In [1]: import numpy as np

In [2]: np.set_printoptions(suppress=True, linewidth=160)

In [3]: m1 = np.loadtxt("m.csv", delimiter=",")

In [4]: m1
Out[4]: 
array([[ 0.6 , -1.1 , -1.6 ],
       [-1.7 , -0.1 ,  0.5 ],
       [ 0.63, -1.11, -1.62],
       [-0.1 , -0.5 , -0.8 ],
       [ 0.8 ,  1.9 , -2.3 ],
       [ 0.8 ,  0.7 ,  1.3 ]])

In [5]: hat = m1 @ np.linalg.solve(m1.T @ m1, m1.T)

In [6]: np.allclose(hat @ hat, hat)
Out[6]: True

In [7]: np.round(np.diag(hat), 2)
Out[7]: array([0.39, 0.65, 0.4 , 0.1 , 0.99, 0.48])

In [8]: np.trace(hat)
Out[8]: np.float64(3.0)

In [9]: vec = np.array([-2, 1, -2])

In [10]: target = m1 @ vec

In [11]: print(np.round(np.linalg.solve(m1.T @ m1, m1.T @ target), 2))
[-2.  1. -2.]

In [12]: np.round(np.linalg.lstsq(m1, target)[0], 2)
Out[12]: array([-2.,  1., -2.])

In [13]: rng = np.random.default_rng(420)

In [14]: target = target + 0.1 * rng.normal(size=6)

In [15]: target.round(2)
Out[15]: array([ 0.86,  2.18,  0.71,  1.26,  4.94, -3.5 ])

In [16]: b, *_ = np.linalg.lstsq(m1, target)

In [17]: b.round()
Out[17]: array([-2.,  1., -2.])

In [18]: np.round(m1.T @ (target - m1 @ b), 2) + 0
Out[18]: array([0., 0., 0.])

In [19]: b.round(2)
Out[19]: array([-1.97,  1.04, -1.98])

In [20]: A2 = np.c_[m1[:, :1] @ np.array([[3]]), np.array([-5, -6, 5, 6, 9, 0])]

In [21]: A2.round(2)
Out[21]: 
array([[ 1.8 , -5.  ],
       [-5.1 , -6.  ],
       [ 1.89,  5.  ],
       [-0.3 ,  6.  ],
       [ 2.4 ,  9.  ],
       [ 2.4 ,  0.  ]])

In [22]: np.round(np.linalg.lstsq(m1, A2[:, 0])[0], 2) + 0
Out[22]: array([3., 0., 0.])

In [23]: np.linalg.matrix_rank(np.c_[m1, A2])
Out[23]: np.int64(4)

In [24]: np.round(np.linalg.norm(np.linalg.qr(m1)[0].T @ A2, axis=0) ** 2 / ((A2 ** 2).sum(axis=0) + 1e-12), 2)
Out[24]: array([1.  , 0.54])
